$ python3 -q
>>> import numpy as np
>>> np.set_printoptions(precision=3, suppress=True, linewidth=160)
>>> K = np.loadtxt("test5.csv", delimiter=",")
>>> K
array([[ 2.,  0., -2., -4., -4.],
       [ 0.,  2., -2.,  0.,  0.],
       [-2., -2.,  4.,  4.,  4.],
       [-4.,  0.,  4.,  8.,  8.],
       [-4.,  0.,  4.,  8.,  8.]])
>>> r = np.linalg.matrix_rank(K)
>>> r
np.int64(2)
>>> null = np.linalg.svd(K)[2][r:].T
>>> [int(np.linalg.matrix_rank(K[:i])) for i in range(1, len(K) + 1)]
[1, 2, 2, 2, 2]
>>> np.round(K @ null, 3) + 0
array([[0., 0., 0.],
       [0., 0., 0.],
       [0., 0., 0.],
       [0., 0., 0.],
       [0., 0., 0.]])
>>> null @ null.T
array([[ 0.895,  0.053,  0.053,  0.211,  0.211],
       [ 0.053,  0.474,  0.474, -0.105, -0.105],
       [ 0.053,  0.474,  0.474, -0.105, -0.105],
       [ 0.211, -0.105, -0.105,  0.579, -0.421],
       [ 0.211, -0.105, -0.105, -0.421,  0.579]])
>>> Uu, s, Vh = np.linalg.svd(K, full_matrices=False)
>>> Uu.shape, s.shape, Vh.shape
((5, 5), (5,), (5, 5))
>>> np.round(Uu.T @ Uu, 3) + 0
array([[1., 0., 0., 0., 0.],
       [0., 1., 0., 0., 0.],
       [0., 0., 1., 0., 0.],
       [0., 0., 0., 1., 0.],
       [0., 0., 0., 0., 1.]])
>>> np.abs(Vh[0])
array([0.312, 0.038, 0.35 , 0.624, 0.624])
>>> np.round(Uu.T @ K @ Vh.T, 3) + 0
array([[20.246,  0.   ,  0.   ,  0.   ,  0.   ],
       [ 0.   ,  3.754,  0.   ,  0.   ,  0.   ],
       [ 0.   ,  0.   ,  0.   ,  0.   ,  0.   ],
       [ 0.   ,  0.   ,  0.   ,  0.   ,  0.   ],
       [ 0.   ,  0.   ,  0.   ,  0.   ,  0.   ]])
>>> (s > 1e-8).sum()
np.int64(2)
>>> np.round(Vh @ Vh.T, 3) + 0
array([[1., 0., 0., 0., 0.],
       [0., 1., 0., 0., 0.],
       [0., 0., 1., 0., 0.],
       [0., 0., 0., 1., 0.],
       [0., 0., 0., 0., 1.]])
>>> np.cumsum(s ** 2) / np.sum(s ** 2)
array([0.967, 1.   , 1.   , 1.   , 1.   ])
>>> np.allclose(K[:-1].T @ np.linalg.lstsq(K[:-1].T, K[-1])[0], K[-1])
True
>>> np.abs(np.diag(np.linalg.qr(K)[1])) > 1e-9
array([ True,  True, False, False, False])
>>> np.round(K @ np.linalg.pinv(K) @ K, 3) + 0
array([[ 2.,  0., -2., -4., -4.],
       [ 0.,  2., -2.,  0.,  0.],
       [-2., -2.,  4.,  4.,  4.],
       [-4.,  0.,  4.,  8.,  8.],
       [-4.,  0.,  4.,  8.,  8.]])
>>> np.unique(K.round(6), axis=0).shape
(4, 5)
>>> np.diff(K, axis=0)
array([[-2.,  2.,  0.,  4.,  4.],
       [-2., -4.,  6.,  4.,  4.],
       [-2.,  2.,  0.,  4.,  4.],
       [ 0.,  0.,  0.,  0.,  0.]])
>>> K.sum(axis=1)
array([-8.,  0.,  8., 16., 16.])
>>> K.sum(axis=0)
array([-8.,  0.,  8., 16., 16.])
>>> np.linalg.matrix_rank(K)
np.int64(2)
>>> np.abs(K).max()
np.float64(8.0)
>>> K[5]
Traceback (most recent call last):
  File "<python-input-27>", line 1, in <module>
    K[5]
    ~^^^
IndexError: index 5 is out of bounds for axis 0 with size 5
>>> K - K[0]
array([[ 0.,  0.,  0.,  0.,  0.],
       [-2.,  2.,  0.,  4.,  4.],
       [-4., -2.,  6.,  8.,  8.],
       [-6.,  0.,  6., 12., 12.],
       [-6.,  0.,  6., 12., 12.]])
>>> np.count_nonzero(K)
np.int64(19)
>>> np.linalg.rank(K)
Traceback (most recent call last):
  File "<python-input-30>", line 1, in <module>
    np.linalg.rank(K)
    ^^^^^^^^^^^^^^
AttributeError: module 'numpy.linalg' has no attribute 'rank'
>>> K[:, 5]
Traceback (most recent call last):
  File "<python-input-31>", line 1, in <module>
    K[:, 5]
    ~^^^^^^
IndexError: index 5 is out of bounds for axis 1 with size 5
>>> w, vecs = np.linalg.eigh(K)
>>> np.round(np.linalg.eigvalsh(K @ K), 3) + 0
array([  0.   ,   0.   ,   0.   ,  14.091, 409.909])
>>> w.round(3) + 0
array([ 0.   ,  0.   ,  0.   ,  3.754, 20.246])
>>> np.round(vecs @ np.diag(w) @ vecs.T, 3) + 0
array([[ 2.,  0., -2., -4., -4.],
       [ 0.,  2., -2.,  0.,  0.],
       [-2., -2.,  4.,  4.,  4.],
       [-4.,  0.,  4.,  8.,  8.],
       [-4.,  0.,  4.,  8.,  8.]])
>>> arr = np.load("a.npy")
>>> arr
array([[-2.,  1.,  2.,  3.,  0.,  0.],
       [ 0.,  2.,  1.,  0.,  0.,  2.],
       [ 0., -2., -1.,  1.,  1.,  0.],
       [ 0.,  0.,  0.,  5.,  1.,  4.],
       [ 0.,  0.,  0.,  0.,  1.,  2.],
       [ 0.,  0.,  0.,  2.,  1.,  7.]])
>>> Y = arr / np.sqrt((arr ** 2).mean(axis=1, keepdims=True))
>>> np.linalg.matrix_rank(Y) == np.linalg.matrix_rank(arr)
np.True_
